% python3 -q
>>> import numpy as np
>>> np.set_printoptions(suppress=True, linewidth=140)
>>> rd = lambda a: np.round(a, 2) + 0
>>> J = np.array([[-1, -5, -2, -4], [0, -4, -5, -3], [0, 0, -2, 0], [0, 0, 0, 3]])
>>> print(J)
[[-1 -5 -2 -4]
 [ 0 -4 -5 -3]
 [ 0  0 -2  0]
 [ 0  0  0  3]]
>>> ev, V = np.linalg.eig(J)
>>> print(J @ V[:, 0] - ev[0] * V[:, 0])
[0. 0. 0. 0.]
>>> print(rd(np.sort(np.linalg.eigvals(J.T))))
[-4. -2. -1.  3.]
>>> print(rd(np.sort(np.linalg.eigvals(J @ J))))
[ 1.  4.  9. 16.]
>>> print(np.prod(ev))
-24.0
>>> print(ev)
[-1. -4. -2.  3.]
>>> A = np.loadtxt("w.csv", delimiter=",")
>>> print(A)
[[ 0.  0.  0.]
 [-2.  0. -2.]
 [ 0.  0.  0.]
 [-1.  3.  1.]
 [-1.  3.  1.]
 [-1. -3. -3.]
 [-1. -3. -3.]
 [ 0.  0.  0.]
 [-1. -3. -3.]
 [ 0.  0.  0.]
 [-1. -1.  1.]
 [ 0.  0.  0.]
 [-1.  3.  1.]
 [-1.  3.  1.]
 [ 0.  0.  0.]
 [ 0.  0.  0.]
 [ 0.  0.  0.]
 [-1. -1.  1.]
 [-1. -3. -3.]
 [-1. -1.  1.]
 [-1. -3. -3.]
 [-1.  3.  1.]
 [-2.  0. -2.]
 [ 0.  0.  0.]
 [-1.  3.  1.]
 [ 0.  0.  0.]
 [-1.  3.  1.]]
>>> Ac = A - A.mean(axis=0)
>>> V = np.linalg.svd(Ac)[2][:1]
>>> out = Ac - Ac @ V.T @ V
>>> print(rd(np.cov(Ac @ V.T, rowvar=False)))
5.93
>>> print(rd(out.std(axis=0)))
[0.6  0.45 0.64]
>>> print(rd((Ac @ V.T).std(axis=0)))
[2.39]
>>> out = np.array([[-9, 7], [9, -3], [5, 8]])
>>> print(np.linalg.matrix_rank(A @ out))
2
>>> print(np.linalg.matrix_rank(np.vstack([A, out.T])))
3
>>> print(np.vstack([A, out.T]).shape)
(29, 3)
>>> print(np.einsum("ik,kj->ji", A, out))
[[  0.   8.   0.  41.  41. -33. -33.   0. -33.   0.   5.   0.  41.  41.   0.   0.   0.   5. -33.   5. -33.  41.   8.   0.  41.   0.  41.]
 [  0. -30.   0.  -8.  -8. -22. -22.   0. -22.   0.   4.   0.  -8.  -8.   0.   0.   0.   4. -22.   4. -22.  -8. -30.   0.  -8.   0.  -8.]]
>>> print(np.einsum("ij,ij->i", A, A))
[ 0.  8.  0. 11. 11. 19. 19.  0. 19.  0.  3.  0. 11. 11.  0.  0.  0.  3. 19.  3. 19. 11.  8.  0. 11.  0. 11.]
>>> print(np.einsum("ij->j", A))
[-19.   3.  -9.]
>>> print(A @ out)
[[  0.   0.]
 [  8. -30.]
 [  0.   0.]
 [ 41.  -8.]
 [ 41.  -8.]
 [-33. -22.]
 [-33. -22.]
 [  0.   0.]
 [-33. -22.]
 [  0.   0.]
 [  5.   4.]
 [  0.   0.]
 [ 41.  -8.]
 [ 41.  -8.]
 [  0.   0.]
 [  0.   0.]
 [  0.   0.]
 [  5.   4.]
 [-33. -22.]
 [  5.   4.]
 [-33. -22.]
 [ 41.  -8.]
 [  8. -30.]
 [  0.   0.]
 [ 41.  -8.]
 [  0.   0.]
 [ 41.  -8.]]
>>> print(out.T @ A.T)
[[  0.   8.   0.  41.  41. -33. -33.   0. -33.   0.   5.   0.  41.  41.   0.   0.   0.   5. -33.   5. -33.  41.   8.   0.  41.   0.  41.]
 [  0. -30.   0.  -8.  -8. -22. -22.   0. -22.   0.   4.   0.  -8.  -8.   0.   0.   0.   4. -22.   4. -22.  -8. -30.   0.  -8.   0.  -8.]]
>>> C2 = np.cov(A, rowvar=False)
>>> print(np.argwhere(np.triu(np.abs(np.corrcoef(A.T)) > 0.8, 1)))
[]
>>> print(rd(A.std(axis=0)))
[0.6  2.02 1.49]
>>> print(rd(np.corrcoef(A.T)))
[[ 1.   -0.03  0.28]
 [-0.03  1.    0.79]
 [ 0.28  0.79  1.  ]]
>>> m1 = np.load("out15.npy")
>>> print(m1)
[[ 0.24  0.35 -0.12]
 [ 0.49  0.67 -0.26]
 [-0.91 -0.98  0.64]
 [ 0.18  0.26 -0.09]
 [ 0.    0.    0.  ]
 [ 0.4   0.56 -0.21]
 [ 0.29  0.42 -0.15]
 [ 0.12  0.18 -0.06]
 [-0.62 -0.79  0.35]
 [ 0.06  0.09 -0.03]]
>>> P = m1 @ np.linalg.solve(m1.T @ m1, m1.T)
>>> print(rd(np.trace(P)))
3.0
>>> print(rd(np.diag(P)))
[0.15 0.27 1.   0.06 0.   0.24 0.34 0.1  0.81 0.02]
>>> Ac = m1 - m1.mean(axis=0)
>>> U, sv, VT = np.linalg.svd(Ac, full_matrices=False)
>>> print(rd((sv ** 2).sum() ** 2 / (sv ** 4).sum()))
1.01
>>> print(rd(sv ** 2 / (sv ** 2).sum()))
[1. 0. 0.]
>>> print(rd(sv))
[2.27 0.15 0.01]
>>> print(np.searchsorted(np.cumsum(sv ** 2) / (sv ** 2).sum(), 0.9) + 1)
1
>>> print(rd(Ac.mean(axis=0)))
[0. 0. 0.]
>>> print(rd(VT[0] * np.sign(VT[0, np.abs(VT[0]).argmax()])))
[ 0.59  0.72 -0.36]
>>> print(np.abs(VT[0]).argmax())
1
>>> print(np.linalg.matrix_rank(Ac))
3
>>> print(np.abs(U[:, 0]).argmax())
2
>>> x = np.array([-3, 1, -2])
>>> y = m1 @ x
>>> print(rd(np.linalg.solve(m1.T @ m1, m1.T @ y)))
[-3.  1. -2.]
>>> print(rd(y))
[-0.13 -0.28  0.47 -0.1   0.   -0.22 -0.15 -0.06  0.37 -0.03]
>>> print(rd(np.linalg.pinv(m1) @ m1))
[[1. 0. 0.]
 [0. 1. 0.]
 [0. 0. 1.]]
>>> rng = np.random.default_rng(550371)
>>> y = y + 0.05 * rng.normal(size=10)
>>> print(rd(y))
[-0.15 -0.23  0.45 -0.02  0.06 -0.19 -0.16 -0.07  0.39 -0.04]
>>> c, *_ = np.linalg.lstsq(m1, y)
>>> print([round(float(np.linalg.norm(np.linalg.solve(m1.T @ m1 + lam * np.eye(3), m1.T @ y))), 2) for lam in (0, 1, 10, 100)])
[5.33, 0.26, 0.1, 0.02]
>>> print(rd(m1.T @ (y - m1 @ c)))
[0. 0. 0.]
>>> print(c.round())
[-4.  2. -3.]
